$ python3 -q
>>> import numpy as np
>>> np.set_printoptions(precision=3, suppress=True, linewidth=100)
>>> rnd = lambda a: np.round(a, 3) + 0
>>> mat = np.array([[0.5, 0.0, -0.1, -0.3, 0.1, -0.4, -1.3, 2.7, -0.6, -0.1, 0.5, -0.6, -0.5, -0.1],
...     [1.3, -0.7, 0.0, -1.2, -0.4, -0.8, 0.5, -0.3, 0.9, -0.6, -1.1, -1.7, -1.3, -0.8],
...     [-0.1, -1.9, -1.1, -0.8, -0.2, 1.3, -1.2, 0.5, -0.2, -0.7, -0.8, 0.9, -1.3, -1.2],
...     [0.0, 0.4, -0.3, -1.7, 1.4, 0.1, 0.0, -1.2, -0.2, -1.0, 0.0, 1.0, 0.2, 0.4],
...     [0.6, 1.4, 0.8, -0.4, 0.2, 0.3, -1.9, -0.3, 0.7, -0.2, -1.0, -1.1, 0.4, -1.0]])
>>> rng = np.random.default_rng(953922)
>>> mat[3] = mat[0] + 0.05 * rng.normal(size=14)
>>> rnd(mat)
array([[ 0.5  ,  0.   , -0.1  , -0.3  ,  0.1  , -0.4  , -1.3  ,  2.7  , -0.6  , -0.1  ,  0.5  ,
        -0.6  , -0.5  , -0.1  ],
       [ 1.3  , -0.7  ,  0.   , -1.2  , -0.4  , -0.8  ,  0.5  , -0.3  ,  0.9  , -0.6  , -1.1  ,
        -1.7  , -1.3  , -0.8  ],
       [-0.1  , -1.9  , -1.1  , -0.8  , -0.2  ,  1.3  , -1.2  ,  0.5  , -0.2  , -0.7  , -0.8  ,
         0.9  , -1.3  , -1.2  ],
       [ 0.431,  0.038, -0.187, -0.324,  0.15 , -0.443, -1.299,  2.727, -0.589,  0.   ,  0.533,
        -0.576, -0.515, -0.151],
       [ 0.6  ,  1.4  ,  0.8  , -0.4  ,  0.2  ,  0.3  , -1.9  , -0.3  ,  0.7  , -0.2  , -1.   ,
        -1.1  ,  0.4  , -1.   ]])
>>> vec = np.array([-2, -2, 2, 1, 2, 1, 1, -1, 0, -1, 1, 2, 1, 0])
>>> rnd(mat @ np.eye(14)[5])
array([-0.4  , -0.8  ,  1.3  , -0.443,  0.3  ])
>>> (mat @ vec).argmax()
np.int64(2)
>>> other = np.array([[1, 1, 0],
...     [3, 2, 3],
...     [2, 0, 3],
...     [3, 3, 3],
...     [2, 3, 2],
...     [1, 1, 1],
...     [1, 3, 3],
...     [0, 1, 1],
...     [2, 3, 3],
...     [2, 3, 2],
...     [1, 1, 1],
...     [1, 0, 2],
...     [3, 2, 0],
...     [1, 1, 1]])
>>> np.vstack([mat, other.T]).shape
(8, 14)
>>> rnd(np.einsum("ij,ij->i", mat, mat))
array([10.74 , 12.36 , 14.   , 10.922, 10.85 ])
>>> other @ mat
Traceback (most recent call last):
  File "<python-input-13>", line 1, in <module>
    other @ mat
    ~~~~~~^~~~~
ValueError: matmul: Input operand 1 has a mismatch in its core dimension 0, with gufunc signature (n?,k),(k,m?)->(n?,m?) (size 5 is different from 3)
>>> np.argsort(-np.linalg.norm(mat, axis=0).round(6), kind="stable")[:3]
array([7, 6, 1])
>>> np.linalg.cond(mat) > 100
np.False_
>>> np.linalg.matrix_rank(mat, rtol=0.1)
np.int64(4)
>>> [round(float(x), 3) for x in np.linalg.svd(mat, compute_uv=False)[:3]]
[4.888, 3.853, 3.569]
>>> E = np.load("out10.npy")
>>> E
array([[6., 0., 5., 5., 5., 5.],
       [0., 6., 0., 0., 0., 0.],
       [5., 0., 6., 5., 5., 5.],
       [5., 0., 5., 6., 5., 5.],
       [5., 0., 5., 5., 6., 5.],
       [5., 0., 5., 5., 5., 6.]])
>>> vals, V = np.linalg.eigh(E)
>>> np.abs(V[:, -1]).round(6).argmax()
np.int64(0)
>>> rnd(np.linalg.eigvalsh(E + 2 * np.eye(6)))
array([ 3.,  3.,  3.,  3.,  8., 28.])
>>> rnd(np.abs(V[:, -1]))
array([0.447, 0.   , 0.447, 0.447, 0.447, 0.447])
>>> rnd(np.linalg.eigvalsh(E @ E))
array([  1.,   1.,   1.,   1.,  36., 676.])
>>> rnd(vals)
array([ 1.,  1.,  1.,  1.,  6., 26.])
>>> (vals > 1e-8).sum(), (vals < -1e-8).sum()
(np.int64(6), np.int64(0))
